In [1]: import numpy as np

In [2]: np.set_printoptions(precision=2, suppress=True, linewidth=100, sign=" ")

In [3]: m1 = np.load("layer8.npy")

In [4]: print(m1)
[[ 0  0  0]
 [ 0  1  3]
 [ 0  3  0]]

In [5]: # rank 2

In [6]: print(np.argsort(-np.linalg.norm(m1, axis=0).round(6), kind="stable")[:3])
[ 1  2  0]

In [7]: print([round(float(x), 2) for x in np.linalg.svd(m1, compute_uv=False)[:3]])
[3.54, 2.54, 0.0]

In [8]: print(np.flatnonzero(np.linalg.matrix_power((m1 != 0) + (m1.T != 0) + np.eye(3), 3)[1]))
[ 1  2]

In [9]: print(np.round(np.linalg.det(m1), 2))
0.0

In [10]: print((np.linalg.matrix_power((m1 != 0) + (m1.T != 0) + np.eye(3), 3) > 0).astype(int))
[[ 1  0  0]
 [ 0  1  1]
 [ 0  1  1]]

In [11]: print(np.round(np.linalg.det(m1.T), 2))
0.0

In [12]: print(np.einsum("ij,ji->", m1, m1))
19

In [13]: U, s, vt = np.linalg.svd(m1)

In [14]: print(s)
[ 3.54  2.54  0.  ]

In [15]: A2 = U[:, :2] @ np.diag(s[:2]) @ vt[:2]

In [16]: print(np.linalg.matrix_rank(A2))
2

In [17]: print(A2.round(2) + 0)
[[ 0.  0.  0.]
 [ 0.  1.  3.]
 [ 0.  3.  0.]]

In [18]: print(round(float(np.linalg.norm(m1 - A2, 2)), 2), s[2])
0.0 0.0

In [19]: print(np.linalg.matrix_rank(m1, rtol=0.05))
2

In [20]: w, V = np.linalg.eigh(m1)

In [21]: x0 = np.array([1, 5, 2])

In [22]: print((np.sign(V[:, -1].round(6)) == np.sign(V[0, -1].round(6))).astype(int))
[ 1  0  0]

In [23]: print(V * np.abs(w) @ V.T)
[[ 0.    0.    0.  ]
 [ 0.    3.12  0.49]
 [ 0.    0.49  2.96]]

In [24]: J = np.array([[1, -3, 9, -27],
    ...:     [1, -2, 4, -8],
    ...:     [1, -1, 1, -1],
    ...:     [1, 0, 0, 0],
    ...:     [1, 1, 1, 1],
    ...:     [1, 2, 4, 8],
    ...:     [1, 3, 9, 27],
    ...:     [1, 4, 16, 64]])

In [25]: # column 3 is much longer than the rest

In [26]: x0 = np.array([0, 3, 0, 1])

In [27]: rhs = J @ x0

In [28]: b, lr = np.zeros(4), 1 / np.linalg.norm(J, 2) ** 2

In [29]: for i in range(4):
    ...:     b -= lr * J.T @ (J @ b - rhs)
    ...:     if i % 1 == 0: print(i, round(np.linalg.norm(J @ b - rhs), 2))
    ...: 
0 10.01
1 9.81
2 9.63
3 9.46

In [30]: print(np.round(np.linalg.cond(J), 2))
44.35
